>>> import numpy as np
>>> np.set_printoptions(precision=3, suppress=True, linewidth=160, sign=" ")
>>> K = np.load("run0.npy")
>>> K
array([[-0.68 ,  0.493,  0.108,  0.788, -0.526, -1.003,  0.423, -1.316,  1.738, -0.541,  1.247,  0.722],
       [ 0.234, -3.424,  1.163,  2.66 , -0.237, -1.917, -2.556, -2.675,  2.105,  0.991,  0.786,  0.309],
       [-1.224, -5.264,  2.849,  0.88 ,  2.287,  3.557,  1.555,  0.099, -0.748,  2.433, -3.352, -1.094],
       [-4.656,  9.61 , -3.628, -2.474,  4.13 ,  1.085,  4.981,  6.389, -3.978, -2.341, -1.048,  4.644],
       [-0.43 ,  5.203, -2.196, -0.382, -0.87 , -1.31 ,  0.961, -0.043,  0.611, -1.925,  2.486,  1.48 ],
       [ 1.286, -5.136,  1.927,  1.228,  0.17 ,  0.7  , -0.708, -1.659,  0.777,  1.351, -0.426, -1.964],
       [-3.025,  4.534, -0.966,  0.282,  1.214,  0.188,  2.098,  1.042,  0.43 , -1.152, -0.036,  3.219]])
>>> vec = np.array([3, 1, 3, 3, 6, 8, 8, 7, 1, 1, 4, 3])
>>> K @ vec
array([ -7.516, -40.017,  42.557,  98.788,   0.936,  -7.938,  35.064])
>>> (K * vec).sum(axis=1)
array([ -7.516, -40.017,  42.557,  98.788,   0.936,  -7.938,  35.064])
>>> K @ np.ones(12)
array([ 1.453, -2.561,  1.978, 12.714,  3.585, -2.454,  7.828])
>>> np.einsum("ij,j->i", K, vec)
array([ -7.516, -40.017,  42.557,  98.788,   0.936,  -7.938,  35.064])
>>> K @ (2 * vec)
array([-15.032, -80.034,  85.114, 197.576,   1.872, -15.876,  70.128])
>>> u = np.array([1, -2])
>>> np.cross(K[0, :3], K[2, :3])
array([ 1.973,  1.805,  4.183])
>>> w1 = np.array([[-2, -1, -3, -3],
...     [-3, 1, 0, 3],
...     [-2, -3, -2, 3],
...     [2, -2, 1, 0],
...     [-2, -2, -3, -3],
...     [0, -1, -3, -2],
...     [1, 3, 2, 3],
...     [-3, 1, 3, 0],
...     [-1, -1, 3, -3],
...     [-1, 0, 1, -2],
...     [2, -1, 2, 2],
...     [-3, -3, 2, 3]])
>>> b = np.array([0, 1, 2, -1])
>>> H = np.maximum(K @ w1 + b, 0)
>>> (H > 0).astype(int)
array([[ 1,  0,  1,  1],
       [ 1,  0,  1,  0],
       [ 1,  0,  0,  0],
       [ 0,  1,  1,  1],
       [ 0,  1,  1,  1],
       [ 1,  0,  0,  0],
       [ 0,  1,  1,  1]])
>>> basis = np.array([[2, 1, 2], [0, -2, -2], [0, 2, -2], [-2, -1, 1]])
>>> w1 @ basis
array([[  2,  -3,   1],
       [-12,  -8,  -5],
       [-10,  -3,   9],
       [  4,   8,   6],
       [  2,  -1,   3],
       [  4,  -2,   6],
       [ -4,  -4,  -5],
       [ -6,   1, -14],
       [  4,  10,  -9],
       [  2,   3,  -6],
       [  0,   6,   4],
       [-12,   4,  -1]])
>>> (H @ basis).round(6).argmax(axis=1)
array([ 1,  0,  0,  2,  1,  0,  1])
>>> A2 = K / np.linalg.norm(K, axis=1, keepdims=True)
>>> G = A2 @ A2.T
>>> (np.abs(G) > 0.9).astype(int)
array([[ 1,  0,  0,  0,  0,  0,  0],
       [ 0,  1,  0,  0,  0,  0,  0],
       [ 0,  0,  1,  0,  0,  0,  0],
       [ 0,  0,  0,  1,  0,  0,  0],
       [ 0,  0,  0,  0,  1,  0,  0],
       [ 0,  0,  0,  0,  0,  1,  0],
       [ 0,  0,  0,  0,  0,  0,  1]])
>>> (G - 2 * np.eye(7)).round(6).argmax(axis=1)
array([ 4,  5,  5,  6,  6,  1,  3])
>>> rng = np.random.default_rng(82)
>>> A2 = K + rng.integers(-2, 3, (7, 4)) @ rng.integers(-2, 3, (4, 12))
>>> A2
array([[  0.32 ,  -2.507,   0.108,  -0.212,   2.474,  -2.003,   1.423,  -6.316,  -1.262,  -3.541,   2.247,   1.722],
       [ -4.766, -10.424,   0.163,   2.66 ,  -3.237,   1.083,   1.444,  -8.675,  -6.895,  -6.009,   5.786,   5.309],
       [ -4.224,  -9.264,   1.849,   0.88 ,   2.287,   4.557,   4.555,  -3.901,  -7.748,  -4.567,   0.648,   2.906],
       [ -2.656,   8.61 ,  -4.628,  -3.474,   3.13 ,   2.085,   1.981,   6.389,   0.022,   2.659,  -3.048,   2.644],
       [  0.57 ,  13.203,   2.804,   1.618,  -0.87 ,  -4.31 ,   1.961,   5.957,   5.611,   3.075,  -1.514,  -2.52 ],
       [ -1.714,  -2.136,   4.927,   3.228,  -2.83 ,   0.7  ,   2.292,   1.341,  -0.223,   1.351,  -0.426,  -1.964],
       [ -8.025,  10.534,   8.034,   4.282,  -4.786,  -0.812,   9.098,   5.042,  -0.57 ,   1.848,  -2.036,   1.219]])
>>> np.round(np.linalg.svd(A2 - K, compute_uv=False), 3) + 0
array([ 27.976,  18.754,   6.612,   4.678,   0.   ,   0.   ,   0.   ])
>>> np.abs(A2 - K).sum(axis=1)
array([ 23.,  55.,  38.,  23.,  44.,  21.,  50.])
>>> np.linalg.matrix_rank(A2 - K, tol=1e-8)
np.int64(4)
>>> arr = np.load("out2.npy")
>>> arr
array([[  1,   0,   7,   6,   2,   7,   9],
       [  4,   9,   8,   5,   4,   4,   0],
       [  8,   4,  18,   9,   4,   9,   2],
       [  6,   7,   5, -11,   3,   9,   1],
       [  2,   7,   5,   6,  23,   6,   7],
       [  3,   3,   0,   7,   6,  -1,   3],
       [  2,   6,   4,   4,   4,   9,  20]])
>>> u = np.array([0, 0, 2, 2, 3, 3, 2])
>>> A2 = arr + np.outer(u, np.eye(7)[5])
>>> A2
array([[  1.,   0.,   7.,   6.,   2.,   7.,   9.],
       [  4.,   9.,   8.,   5.,   4.,   4.,   0.],
       [  8.,   4.,  18.,   9.,   4.,  11.,   2.],
       [  6.,   7.,   5., -11.,   3.,  11.,   1.],
       [  2.,   7.,   5.,   6.,  23.,   9.,   7.],
       [  3.,   3.,   0.,   7.,   6.,   2.,   3.],
       [  2.,   6.,   4.,   4.,   4.,  11.,  20.]])
>>> np.linalg.matrix_rank(A2 - arr)
np.int64(1)
